$ python -q
>>> import numpy as np
>>> from numpy import linalg as LA
>>> np.set_printoptions(precision=3, suppress=True, linewidth=160, legacy="1.25")
>>> rng = np.random.default_rng(52498)
>>> idx = rng.integers(0, 2, 3)
>>> X = np.triu((idx[:, None] == idx) & (rng.random((3, 3)) < 0.8), 1).astype(int)
>>> X += X.T
>>> X
array([[0, 0, 0],
       [0, 0, 0],
       [0, 0, 0]])
>>> W0 = np.loadtxt("test16.csv", delimiter=",")
>>> print(W0)
[[ 0.818 -0.545 -0.182]
 [-0.545 -0.636 -0.545]
 [-0.182 -0.545  0.818]]
>>> np.allclose(W0 @ W0.T, W0.T @ W0)
True
>>> np.sort(np.abs(LA.eigvals(W0)))
array([1., 1., 1.])
>>> print(round(float(np.trace(W0)), 3))
1.0
>>> np.round(LA.matrix_power(W0, 4), 3) + 0
array([[1., 0., 0.],
       [0., 1., 0.],
       [0., 0., 1.]])
>>> np.round(W0 @ W0, 3) + 0
array([[1., 0., 0.],
       [0., 1., 0.],
       [0., 0., 1.]])
>>> (W0 + W0.T) / 2
array([[ 0.818, -0.545, -0.182],
       [-0.545, -0.636, -0.545],
       [-0.182, -0.545,  0.818]])
>>> np.allclose(W0, W0.T)
True
>>> evals, evecs = LA.eigh(W0)
>>> x = np.array([7, 2, 2])
>>> np.round(evecs * np.abs(evals) @ evecs.T, 3) + 0
array([[1., 0., 0.],
       [0., 1., 0.],
       [0., 0., 1.]])
>>> evecs * np.maximum(evals, 0) @ evecs.T
array([[ 0.909, -0.273, -0.091],
       [-0.273,  0.182, -0.273],
       [-0.091, -0.273,  0.909]])
>>> round(float(x @ W0 @ x / (x @ x)), 3), evals[0], evals[-1]
(0.282, -1.0, 1.0)
>>> round(float(x @ W0 @ x), 3)
16.091
>>> print(np.all(LA.eigvalsh(W0) > 0))
False
>>> evals, evecs = LA.eigh(W0)
>>> LA.eigvalsh(W0 + 3 * np.eye(3))
array([2., 4., 4.])
>>> LA.svd(W0, compute_uv=False)
array([1., 1., 1.])
>>> evecs @ np.diag(evals) @ evecs.T
array([[ 0.818, -0.545, -0.182],
       [-0.545, -0.636, -0.545],
       [-0.182, -0.545,  0.818]])
>>> J = np.array([[1.0, 0.9, 0.81], [0.9, 1.0, 0.9], [0.81, 0.9, 1.0]])
>>> J
array([[1.  , 0.9 , 0.81],
       [0.9 , 1.  , 0.9 ],
       [0.81, 0.9 , 1.  ]])
>>> A2 = LA.inv(J)
>>> round(LA.cond(J), 3)
39.533
>>> np.round(LA.det(J) * A2, 3) + 0
array([[ 0.19 , -0.171,  0.   ],
       [-0.171,  0.344, -0.171],
       [ 0.   , -0.171,  0.19 ]])
>>> (np.abs(A2) > 1e-9).astype(int)
array([[1, 1, 0],
       [1, 1, 1],
       [0, 1, 1]])
>>> np.round(J @ A2, 3) + 0
array([[1., 0., 0.],
       [0., 1., 0.],
       [0., 0., 1.]])
>>> low = LA.cholesky(J)
>>> low
array([[1.   , 0.   , 0.   ],
       [0.9  , 0.436, 0.   ],
       [0.81 , 0.392, 0.436]])
>>> np.round(np.prod(np.diag(low)) ** 2, 3), np.round(LA.det(J), 3)
(0.036, 0.036)
>>> low @ low.T
array([[1.  , 0.9 , 0.81],
       [0.9 , 1.  , 0.9 ],
       [0.81, 0.9 , 1.  ]])
>>> np.diag(low) ** 2
array([1.  , 0.19, 0.19])
>>> idx = rng.permutation(3)
>>> idx
array([1, 2, 0])
>>> A2 = J[idx][:, idx]
>>> np.trace(A2)
3.0
>>> np.diag(A2)
array([1., 1., 1.])
>>> evals, evecs = LA.eigh(J)
>>> np.round(evecs.T @ evecs, 3) + 0
array([[1., 0., 0.],
       [0., 1., 0.],
       [0., 0., 1.]])
>>> print(np.unique(evals.round(6) + 0, return_counts=True)[1])
[1 1 1]
>>> (evals > 1e-8).sum(), (evals < -1e-8).sum()
(3, 0)
>>> evals.sum(), np.trace(J)
(3.0, 3.0)
>>> print(LA.eigvalsh(J + -3 * np.eye(3)))
[-2.931 -2.81  -0.259]
>>> np.round(evecs.T @ J @ evecs, 3) + 0
array([[0.069, 0.   , 0.   ],
       [0.   , 0.19 , 0.   ],
       [0.   , 0.   , 2.741]])
>>> np.abs(evecs[:, -1])
array([0.571, 0.59 , 0.571])
>>> data = np.load("data.npy")
>>> data
array([[-0.5, -0.4, -1.1],
       [ 0.4, -0.8,  1. ],
       [ 1.3,  0.5,  1.3],
       [-1.7,  0. , -0.2]])
>>> P = data @ LA.solve(data.T @ data, data.T)
>>> np.round((np.eye(4) - P) @ data, 3) + 0
array([[0., 0., 0.],
       [0., 0., 0.],
       [0., 0., 0.],
       [0., 0., 0.]])
>>> np.round(LA.eigvalsh(P), 3) + 0
array([0., 1., 1., 1.])
>>> print(P @ data[:, 0])
[-0.5  0.4  1.3 -1.7]
>>> A2 = np.array([[3, -3, -3], [0, 2, -2], [-1, 0, 3]])
>>> data @ A2
array([[-0.4,  0.7, -1. ],
       [ 0.2, -2.8,  3.4],
       [ 2.6, -2.9, -1. ],
       [-4.9,  5.1,  4.5]])
>>> print(np.vstack([data, A2.T]).shape)
(7, 3)
>>> A2 = data + rng.integers(-2, 3, (4, 1)) @ rng.integers(-2, 3, (1, 3))
>>> A2
array([[ 1.5, -0.4, -1.1],
       [ 2.4, -0.8,  1. ],
       [ 3.3,  0.5,  1.3],
       [-1.7,  0. , -0.2]])
>>> np.abs(A2 - data).sum(axis=1)
array([2., 2., 2., 0.])
>>> LA.matrix_rank(A2 - data, tol=1e-8)
1
